$ python3 -q
>>> import numpy as np
>>> from numpy import linalg as LA
>>> np.set_printoptions(precision=2, suppress=True, linewidth=160)
>>> def rnd(a):
...     return np.round(a, 2) + 0
... 
>>> rng = np.random.default_rng(4432)
>>> M = np.eye(5, dtype=int)[rng.permutation(5)] * np.array([3, -1, -2, -1, 0])
>>> M
array([[ 0,  0,  0,  0,  0],
       [ 0,  0, -2,  0,  0],
       [ 3,  0,  0,  0,  0],
       [ 0, -1,  0,  0,  0],
       [ 0,  0,  0, -1,  0]])
>>> # rank 4
>>> print(LA.lstsq(M[:-1].T, M[-1])[2])
3
>>> print(rnd(np.trace(LA.pinv(M) @ M)))
4.0
>>> print(np.abs(np.diag(LA.qr(M)[1])) > 1e-9)
[ True  True  True  True False]
>>> left, sigma, VT = LA.svd(M)
>>> vecs = VT[:(sigma > 1e-8).sum()]
>>> x0 = M[2] + 5 * M[3] + rng.integers(2) * np.eye(5)[0]
>>> print(x0)
[ 3. -5.  0.  0.  0.]
>>> np.diag(vecs.T @ vecs)
array([1., 1., 1., 1., 0.])
>>> LA.matrix_rank(np.vstack([M, x0]))
np.int64(4)
>>> print(rnd(LA.norm(x0 - vecs.T @ vecs @ x0)))
0.0
>>> vecs.T @ vecs
array([[1., 0., 0., 0., 0.],
       [0., 1., 0., 0., 0.],
       [0., 0., 1., 0., 0.],
       [0., 0., 0., 1., 0.],
       [0., 0., 0., 0., 0.]])
>>> w1 = np.array([[3, 1, 3], [-3, -1, -3], [3, -1, 3], [1, -1, -1], [-1, -2, -3]])
>>> coef = np.array([1, 1, 0])
>>> hid = np.maximum(M @ w1 + coef, 0)
>>> print(LA.matrix_rank(hid))
3
>>> C = np.array([[1, -7], [6, 7], [-2, 3]])
>>> w1 @ C
array([[  3,  -5],
       [ -3,   5],
       [ -9, -19],
       [ -3, -17],
       [ -7, -16]])
>>> hid @ C
array([[  7,   0],
       [ 18,  21],
       [ 16, -15],
       [ 10,  -5],
       [ 10,  17]])
>>> np.allclose(M, M.T)
False
>>> print(LA.matrix_power(M, 4))
[[ 0  0  0  0  0]
 [ 0  0  0  0  0]
 [ 0  0  0  0  0]
 [ 0  0  0  0  0]
 [-6  0  0  0  0]]
>>> print((M - M.T) / 2)
[[ 0.   0.  -1.5  0.   0. ]
 [ 0.   0.  -1.   0.5  0. ]
 [ 1.5  1.   0.   0.   0. ]
 [ 0.  -0.5  0.   0.   0.5]
 [ 0.   0.   0.  -0.5  0. ]]
>>> rnd(np.abs(LA.eigvals(M)).max())
np.float64(0.0)
>>> np.allclose(M @ M.T, M.T @ M)
False
>>> feats = np.array([[-1, -2, 5, 4, -2, 3, 4],
...     [-1, -5, 3, 3, 1, 0, -1],
...     [-3, -4, -3, -1, -2, 5, 3],
...     [-1, -1, -3, 2, 4, 2, 1],
...     [-4, 5, -1, -2, 2, -4, 4],
...     [-4, 3, 1, -2, 4, -1, 0],
...     [-3, -5, 2, -2, -4, -2, 2]])
>>> feats[-1] = feats[0] + -2 * feats[1]
>>> print(feats)
[[-1 -2  5  4 -2  3  4]
 [-1 -5  3  3  1  0 -1]
 [-3 -4 -3 -1 -2  5  3]
 [-1 -1 -3  2  4  2  1]
 [-4  5 -1 -2  2 -4  4]
 [-4  3  1 -2  4 -1  0]
 [ 1  8 -1 -2 -4  3  6]]
>>> np.abs(np.diag(LA.qr(feats)[1])) > 1e-9
array([ True,  True,  True,  True,  True,  True, False])
>>> rnd(feats @ LA.pinv(feats) @ feats)
array([[-1., -2.,  5.,  4., -2.,  3.,  4.],
       [-1., -5.,  3.,  3.,  1.,  0., -1.],
       [-3., -4., -3., -1., -2.,  5.,  3.],
       [-1., -1., -3.,  2.,  4.,  2.,  1.],
       [-4.,  5., -1., -2.,  2., -4.,  4.],
       [-4.,  3.,  1., -2.,  4., -1.,  0.],
       [ 1.,  8., -1., -2., -4.,  3.,  6.]])
>>> rnd(np.trace(LA.pinv(feats) @ feats))
np.float64(6.0)
>>> LA.lstsq(feats[:-1].T, feats[-1])[2]
np.int32(6)
>>> J = np.load("case11.npy")
>>> J
array([[0, 0, 0],
       [0, 2, 0],
       [1, 2, 2]])
>>> rnd(J @ LA.pinv(J) @ J)
array([[0., 0., 0.],
       [0., 2., 0.],
       [1., 2., 2.]])
>>> np.abs(np.diag(LA.qr(J)[1])) > 1e-9
array([ True,  True, False])
